$ python -q
>>> import numpy as np
>>> np.set_printoptions(precision=3, suppress=True, linewidth=140, legacy="1.25")
>>> def rnd(a):
...     return np.round(a, 3) + 0
... 
>>> rng = np.random.default_rng(679)
>>> m1 = rng.normal(size=(15, 5)) + 10 * np.array([3, 2, 0, 4, 9])
>>> rnd(m1)
array([[31.266, 19.895,  1.128, 39.581, 89.861],
       [30.267, 21.545, -0.93 , 40.074, 89.815],
       [28.986, 17.159,  1.908, 39.31 , 89.763],
       [29.04 , 19.95 ,  0.96 , 41.965, 90.117],
       [28.765, 19.486,  0.497, 40.188, 90.287],
       [32.347, 18.485,  0.34 , 40.874, 89.586],
       [30.153, 21.366,  0.555, 38.734, 90.869],
       [29.883, 19.147, -1.151, 39.558, 91.329],
       [28.15 , 20.167, -2.581, 41.35 , 90.481],
       [31.332, 19.314, -1.846, 38.978, 90.854],
       [30.818, 17.707, -0.344, 39.292, 90.246],
       [27.948, 21.038, -0.126, 40.703, 90.313],
       [30.871, 19.479,  0.046, 40.211, 89.076],
       [29.513, 20.856,  0.569, 40.753, 90.175],
       [29.121, 21.421, -0.571, 41.428, 91.994]])
>>> x = np.array([2, 3, 3, 2, 1])
>>> rnd(m1 @ np.eye(5)[4])
array([89.861, 89.815, 89.763, 90.117, 90.287, 89.586, 90.869, 91.329, 90.481, 90.854, 90.246, 90.313, 89.076, 90.175, 91.994])
>>> x @ m1
Traceback (most recent call last):
  File "<python-input-8>", line 1, in <module>
    x @ m1
    ~~^~~~
ValueError: matmul: Input operand 1 has a mismatch in its core dimension 0, with gufunc signature (n?,k),(k,m?)->(n?,m?) (size 15 is different from 5)
>>> np.sign((m1 @ x).round(6))
array([1., 1., 1., 1., 1., 1., 1., 1., 1., 1., 1., 1., 1., 1., 1.])
>>> def softmax(z):
...     e = np.exp(z - z.max(axis=-1, keepdims=True))
...     return e / e.sum(axis=-1, keepdims=True)
... 
>>> rnd(softmax(10 * m1[12]))
array([0., 0., 0., 0., 1.])
>>> att = m1 @ m1.T / np.sqrt(5)
>>> rnd(softmax(att)[12] @ m1)
array([29.121, 21.421, -0.571, 41.428, 91.994])
>>> softmax(att).round(6).argmax(axis=1)
array([14, 14, 14, 14, 14, 14, 14, 14, 14, 14, 14, 14, 14, 14, 14])
>>> cen = m1 - m1.mean(axis=1)
Traceback (most recent call last):
  File "<python-input-15>", line 1, in <module>
    cen = m1 - m1.mean(axis=1)
          ~~~^~~~~~~~~~~~~~~~~
ValueError: operands could not be broadcast together with shapes (15,5) (15,) 
>>> cen = m1 - m1.mean(axis=0)
>>> U, s, vt = np.linalg.svd(cen, full_matrices=False)
>>> rnd(cen.mean(axis=0))
array([0., 0., 0., 0., 0.])
>>> np.linalg.matrix_rank(cen)
5
>>> (np.sign(U[:, 0]) == np.sign(U[0, 0])).astype(int)
array([1, 0, 1, 0, 0, 1, 0, 1, 0, 1, 1, 0, 1, 0, 0])
>>> rnd(s)
array([6.119, 4.537, 3.864, 3.132, 2.073])
>>> rnd(vt[0] * np.sign(vt[0, np.abs(vt[0]).argmax()]))
array([-0.547,  0.668, -0.311,  0.33 ,  0.223])
